% python3 -q
>>> import numpy as np
>>> np.set_printoptions(precision=2, suppress=True, linewidth=140, legacy="1.25")
>>> tidy = lambda a: np.round(a, 2) + 0
>>> J = np.load("arr.npy")
>>> print(J)
[[ 99  -3   2   3  -3  -2   3   1]
 [ -2  81   1  -3  -3   1   0  -1]
 [  2  -3  78  -3   1   1   3  -1]
 [ -1  -1  -1  23   3  -2   3  -2]
 [  3   1   3  -2 101   3  -3  -1]
 [ -3  -1  -2   1   1   1  -1  -2]
 [  3   3  -2   3   1   1  41  -2]
 [  0  -3  -2   3   3   3  -1   0]]
>>> rng = np.random.default_rng(151)
>>> lab = rng.permutation(8)
>>> out = J[:, lab] * rng.choice([-1, 1], 8)
>>> print(out)
[[ -3   3  -1 -99   3  -3   2  -2]
 [ -3   0   1   2 -81   3  -1  -1]
 [  1   3   1  -2   3   3  -1 -78]
 [  3   3   2   1   1 -23   2   1]
 [101  -3   1  -3  -1   2  -3  -3]
 [  1  -1   2   3   1  -1  -1   2]
 [  1  41   2  -3  -3  -3  -1   2]
 [  3  -1   0   0   3  -3  -3   2]]
>>> left, _, VT = np.linalg.svd(J.T @ out)
>>> lab
array([4, 6, 7, 0, 1, 3, 5, 2])
>>> def softmax(z):
...     e = np.exp(z - z.max(axis=-1, keepdims=True))
...     return e / e.sum(axis=-1, keepdims=True)
... 
>>> tidy(softmax(10 * J[3]))
array([0., 0., 0., 1., 0., 0., 0., 0.])
>>> print(softmax(J).sum(axis=1))
[1. 1. 1. 1. 1. 1. 1. 1.]
>>> print(tidy(softmax(J[3] + 3)))
[0. 0. 0. 1. 0. 0. 0. 0.]
>>> scores = J @ J.T / np.sqrt(8)
>>> tidy(softmax(scores))
array([[1., 0., 0., 0., 0., 0., 0., 0.],
       [0., 1., 0., 0., 0., 0., 0., 0.],
       [0., 0., 1., 0., 0., 0., 0., 0.],
       [0., 0., 0., 1., 0., 0., 0., 0.],
       [0., 0., 0., 0., 1., 0., 0., 0.],
       [0., 0., 0., 0., 1., 0., 0., 0.],
       [0., 0., 0., 0., 0., 0., 1., 0.],
       [0., 0., 0., 0., 1., 0., 0., 0.]])
>>> softmax(scores).round(6).argmax(axis=1)
array([0, 1, 2, 3, 4, 4, 6, 4])
>>> t3 = np.stack([J, 3 * J, J[::-1]])
>>> print(tidy(np.linalg.norm(t3, axis=(1, 2))))
[187.44 562.31 187.44]
>>> t3.shape
(3, 8, 8)
>>> np.linalg.matrix_rank(t3)
array([8, 8, 8])
>>> K = np.load("case3.npy")
>>> K
array([[-3,  1,  2,  5, -2,  2],
       [ 1, -3,  1,  2,  5, -2],
       [ 2,  1, -3,  1,  2,  5],
       [ 5,  2,  1, -3,  1,  2],
       [-2,  5,  2,  1, -3,  1],
       [ 2, -2,  5,  2,  1, -3]])
>>> tidy(np.linalg.norm(K))
16.43
>>> print(K - K[0])
[[ 0  0  0  0  0  0]
 [ 4 -4 -1 -3  7 -4]
 [ 5  0 -5 -4  4  3]
 [ 8  1 -1 -8  3  0]
 [ 1  4  0 -4 -1 -1]
 [ 5 -3  3 -3  3 -5]]
>>> np.diff(K, axis=0)
array([[ 4, -4, -1, -3,  7, -4],
       [ 1,  4, -4, -1, -3,  7],
       [ 3,  1,  4, -4, -1, -3],
       [-7,  3,  1,  4, -4, -1],
       [ 4, -7,  3,  1,  4, -4]])
>>> print(K.sum(axis=0))
[5 4 8 8 4 5]
>>> tidy(np.linalg.svd(K, compute_uv=False))
array([9.97, 9.26, 6.59, 6.02, 2.24, 0.44])
>>> K.sum(axis=1)
array([5, 4, 8, 8, 4, 5])
>>> E = np.load("dump.npy")
>>> E
array([[ 0.,  2.,  2.,  2.],
       [ 2.,  1.,  3.,  0.],
       [ 0.,  0.,  2.,  7.],
       [ 0.,  0.,  6., -5.]])
>>> E @ E
array([[  4.,   2.,  22.,   4.],
       [  2.,   5.,  13.,  25.],
       [  0.,   0.,  46., -21.],
       [  0.,   0., -18.,  67.]])
>>> np.allclose(E @ E.T, E.T @ E)
False
>>> print((E - E.T) / 2)
[[ 0.   0.   1.   1. ]
 [ 0.   0.   1.5  0. ]
 [-1.  -1.5  0.   0.5]
 [-1.   0.  -0.5  0. ]]
>>> np.trace(E)
-2.0
>>> np.allclose(E, E.T)
False
>>> print(np.linalg.norm(E, axis=1).argmax())
3
>>> tidy(np.linalg.norm(E, 1)), tidy(np.linalg.norm(E, np.inf))
(14.0, 11.0)
>>> E[1] @ E[2]
6.0
>>> x = np.array([0, 2, -3, -1])
>>> h = np.maximum(E @ x, 0)
>>> print(np.flatnonzero(h > 1e-9))
[]
>>> E * (h > 1e-9)[:, None]
array([[ 0.,  0.,  0.,  0.],
       [ 0.,  0.,  0.,  0.],
       [ 0.,  0.,  0.,  0.],
       [ 0.,  0.,  0., -0.]])
>>> h
array([0., 0., 0., 0.])
>>> np.maximum(E @ x, 0) - np.maximum(-E @ x, 0)
array([ -4.,  -7., -13., -13.])
>>> tidy(np.tanh(E @ x))
array([-1., -1., -1., -1.])
>>> feats = np.load("block12.npy")
>>> feats
array([[ 2,  0,  0],
       [ 0, -3,  0],
       [-1,  0,  0],
       [ 0,  0,  0],
       [ 0,  0,  2],
       [ 0,  0, -2],
       [ 0,  0,  0],
       [ 0,  0,  2]])
>>> # rows 3 and 6 are equal
>>> w1 = np.array([[0, 2, -2, 3], [2, -3, -3, -1], [2, 0, -3, 2]])
>>> b = np.array([-2, 1, -1, 2])
>>> hid = np.maximum(feats @ w1 + b, 0)
>>> np.linalg.matrix_rank(hid)
4
>>> tidy((hid > 0).mean(axis=0))
array([0.25, 0.88, 0.38, 0.75])
>>> W2 = np.array([[3, 4, 1], [4, 5, 0], [5, 2, 3], [2, 2, 0]])
>>> hid @ W2
array([[36, 41,  0],
       [90, 76, 24],
       [ 5,  2,  3],
       [ 8,  9,  0],
       [22, 25,  2],
       [29, 15, 15],
       [ 8,  9,  0],
       [22, 25,  2]])
>>> feats.T @ feats
array([[ 5,  0,  0],
       [ 0,  9,  0],
       [ 0,  0, 12]])
>>> tidy(np.linalg.pinv(feats))
array([[ 0.4 ,  0.  , -0.2 ,  0.  ,  0.  ,  0.  ,  0.  ,  0.  ],
       [ 0.  , -0.33,  0.  ,  0.  ,  0.  ,  0.  ,  0.  ,  0.  ],
       [ 0.  ,  0.  ,  0.  ,  0.  ,  0.17, -0.17,  0.  ,  0.17]])
>>> tidy(np.linalg.svd(feats, compute_uv=False))
array([3.46, 3.  , 2.24])
>>> print(tidy(np.linalg.norm(feats, axis=0)))
[2.24 3.   3.46]
>>> feats[:, 1] @ feats[:, 0]
0
>>> x = np.array([2, -1, 2])
>>> print(np.einsum("ij,j->i", feats, x))
[ 4  3 -2  0  4 -4  0  4]
>>> feats @ (2 * x)
array([ 8,  6, -4,  0,  8, -8,  0,  8])
>>> np.linalg.norm(feats @ x) <= np.linalg.norm(feats, 2) * np.linalg.norm(x) + 1e-9
True
>>> feats @ np.eye(3)[2]
array([ 0.,  0.,  0.,  0.,  2., -2.,  0.,  2.])
>>> x = np.array([3, -3, 1])
>>> target = feats @ x
>>> print(tidy(np.linalg.pinv(feats) @ feats))
[[1. 0. 0.]
 [0. 1. 0.]
 [0. 0. 1.]]
>>> target = target + 0.1 * rng.normal(size=8)
>>> tidy(target)
array([ 6.05,  8.83, -2.99,  0.11,  2.12, -2.05,  0.07,  2.08])
>>> b, *_ = np.linalg.lstsq(feats, target)
>>> print(b.round())
[ 3. -3.  1.]
>>> X = np.array([[0, -8, -4, -4, 0], [0, 10, 5, 5, 0], [0, 6, 3, 3, 0]])
>>> w1 = np.array([[0, 2], [1, -2], [-2, -1], [2, -2], [-2, -1]])
>>> b = np.array([0, 0])
>>> hid = np.maximum(X @ w1 + b, 0)
>>> hid
array([[ 0, 28],
       [10,  0],
       [ 6,  0]])
>>> (hid > 0).astype(int)
array([[0, 1],
       [1, 0],
       [1, 0]])
>>> W2 = np.array([[-7, 9, -9], [0, -5, 7]])
>>> (hid @ W2).round(6).argmax(axis=1)
array([2, 1, 1])
>>> hid @ W2
array([[   0, -140,  196],
       [ -70,   90,  -90],
       [ -42,   54,  -54]])
>>> np.linalg.matrix_rank(X, rtol=0.1)
1
>>> data = np.load("sample7.npy")
>>> data
array([[ -1.7,   0.9,   0.6,   0.1,  -2.6],
       [  1.2,   0.9,  -1.6,   1.8,   0.1],
       [  0.6,  -1.5,  -0.6,  -0.3,  -1.5],
       [ -0.5,   0.2,   1.1,  -0.1,   0.6],
       [ -0.3,  -1.1,   0.6,  -0.1,   2.2],
       [ -2.8,  -2. ,  -0.5,  -0.6,   0.5],
       [  0.3,   0.9,  -0.3,   0.2,   0.8],
       [ -0.5,   2. ,   0.2,  -0.5,  -0.2],
       [ -1.1,   0.5,  -0.9,  -0.4,   0.7],
       [  0.9,   0.7,   2. ,   0.8,   0.5],
       [  1.8,  -0.5,  -0.9,  -0.3,   1.9],
       [ 10. ,  12. , -44. ,  -4. ,   8. ],
       [  0.9,  -0.2,  -0.5,   0.8,   1.5],
       [ -0.8,  -0.2,  -2. ,   0.5,  -0.7],
       [  0.5,   0.6,   1. ,   0.6,   0.1],
       [  0.1,  -0.6,   0.3,  -0.2,   0. ],
       [  0. ,   2.5,  -1.1,  -1.1,   1.1],
       [ -1. ,   0.2,   0.6,   0.3,   0.3],
       [  0.2,  -1.1,  -0.9,   0.2,   1.4],
       [  1.4,   0.3,  -1.4,  -1.7,  -0.5],
       [  0.2,   0.5,  -0.2,  -1.8,  -0.1],
       [  3.2,  -0.7,  -0.2,   0.3,   2.1],
       [ -0.2,  -0.3,  -0.5,  -1.1,   0.1],
       [ -0.2,   0.2,   0.1,  -1.8,  -1.1],
       [  0.6,   0.4,   1.7,   0.3,   1. ],
       [ -0.1,  -0.9,  -2.2,  -0.8,   1.5],
       [  0.4,   0. ,  -0.1,  -0.1,  -0.4],
       [ -0.7,  -1.3,  -1.1,   1. ,   0. ],
       [  1. ,   0.1,   0.9,  -0.7,   0.3],
       [ -0.7,   0. ,   1.3,   1. ,  -0.4],
       [ -0.3,   0.2,   0. ,   0.6,   0. ],
       [ -0.4,   0.1,  -1.4,  -1.1,  -1.7],
       [ -0.4,   0.1,  -0.6,  -1.4,   1.5],
       [ -2.8,  -0.4,   3. ,  -0.3,   0.2],
       [ -1.3,   0.6,   2.2,   1.7,   1. ]])
>>> d = np.linalg.norm(data[:, None] - data[None], axis=-1)
>>> d.mean(axis=1).argmax()
11
>>> print((d + 1e9 * np.eye(35)).round(6).argmin(axis=1))
[29 12 26 17 18 27 30  6 32 24 12 25 18 27  9 26  7  3 12 20 23 10 20 20  9 18 15 13 15 17 17 23 22 34 29]
>>> tidy(d[:5, :5])
array([[0.  , 4.84, 3.72, 3.53, 5.39],
       [4.84, 0.  , 3.75, 3.81, 4.37],
       [3.72, 3.75, 0.  , 3.38, 4.02],
       [3.53, 3.81, 3.38, 0.  , 2.13],
       [5.39, 4.37, 4.02, 2.13, 0.  ]])
>>> d[6].round(6).argsort(kind="stable")[:4]
array([ 6, 30, 26, 12])
>>> arr = np.load("m.npy")
>>> tidy(arr)
array([[ 0.  ,  0.95,  0.32],
       [-0.27, -0.31,  0.91],
       [ 0.96, -0.09,  0.26]])
>>> x = np.array([-3, -7, -4])
>>> target = arr @ x
>>> b, lr = np.zeros(3), 1 / np.linalg.norm(arr, 2) ** 2
>>> for i in range(5):
...     b -= lr * arr.T @ (arr @ b - target)
...     if i % 1 == 0: print(i, round(np.linalg.norm(arr @ b - target), 2))
... 
0 0.0
1 0.0
2 0.0
3 0.0
4 0.0
>>> tidy(np.linalg.cond(arr))
1.0
>>> tidy(b)
array([-3., -7., -4.])
>>> out = np.array([[-4, 3], [-8, 6]])
>>> W2 = np.kron(out, arr)
>>> tidy(np.linalg.norm(W2, 2)), tidy(np.linalg.norm(out, 2) * np.linalg.norm(arr, 2))
(11.18, 11.18)
>>> W2.shape
(6, 6)
>>> out = np.linalg.inv(arr)
>>> tidy(np.linalg.cond(arr))
1.0
>>> print(tidy(np.linalg.det(arr) * np.linalg.det(out)))
1.0
>>> tidy(out)
array([[ 0.  , -0.27,  0.96],
       [ 0.95, -0.31, -0.09],
       [ 0.32,  0.91,  0.26]])
>>> tidy(arr @ out)
array([[1., 0., 0.],
       [0., 1., 0.],
       [0., 0., 1.]])
>>> np.allclose(out, arr.T)
True
>>> tidy(np.linalg.slogdet(arr)[0])
1.0
>>> lab = rng.permutation(3)
>>> lab
array([0, 1, 2])
>>> out = arr[lab][:, lab]
>>> print(tidy(np.diag(out)))
[ 0.   -0.31  0.26]
>>> np.allclose(out, arr)
True
>>> u = np.array([2, 0])
>>> tidy(np.cross(arr[2, :3], arr[0, :3]))
array([-0.27, -0.31,  0.91])
>>> print(tidy(np.correlate(arr[2], arr[0], "full")))
[0.31 0.88 0.   0.25 0.  ]
>>> mat = np.load("run17.npy")
>>> print(mat)
[[-7 -5]
 [ 0 -4]]
>>> lab = rng.permutation(2)
>>> out = mat[:, lab] * rng.choice([-1, 1], 2)
>>> out
array([[-5, -7],
       [-4,  0]])
>>> left, _, VT = np.linalg.svd(mat.T @ out)
>>> lab
array([1, 0])
>>> tidy(left @ VT)
array([[0., 1.],
       [1., 0.]])
>>> x = np.array([0, 3])
>>> target = out @ x
>>> target
array([-21,   0])
>>> print(tidy(np.linalg.solve(out, target)))
[0. 3.]
>>> tidy(np.linalg.solve(out, target + out[:, 0]))
array([1., 3.])
>>> x = np.array([9, 0])
>>> np.linalg.norm(mat @ x) <= np.linalg.norm(mat, 2) * np.linalg.norm(x) + 1e-9
True
>>> mat * x
array([[-63,   0],
       [  0,   0]])
>>> print((mat * x).sum(axis=1))
[-63   0]
>>> mat @ np.eye(2)[1]
array([-5., -4.])
>>> mat @ x
array([-63,   0])
>>> print((mat @ x).argmax())
1
>>> tidy(softmax(mat[0]))
array([0.12, 0.88])
>>> scores = mat @ mat.T / np.sqrt(2)
>>> print(tidy(softmax(scores + np.triu(np.full(scores.shape, -np.inf), 1))))
[[1.   0.  ]
 [0.94 0.06]]
>>> softmax(scores)[0] @ mat
array([-7., -5.])
>>> softmax(scores).round(6).argmax(axis=1)
array([0, 0])
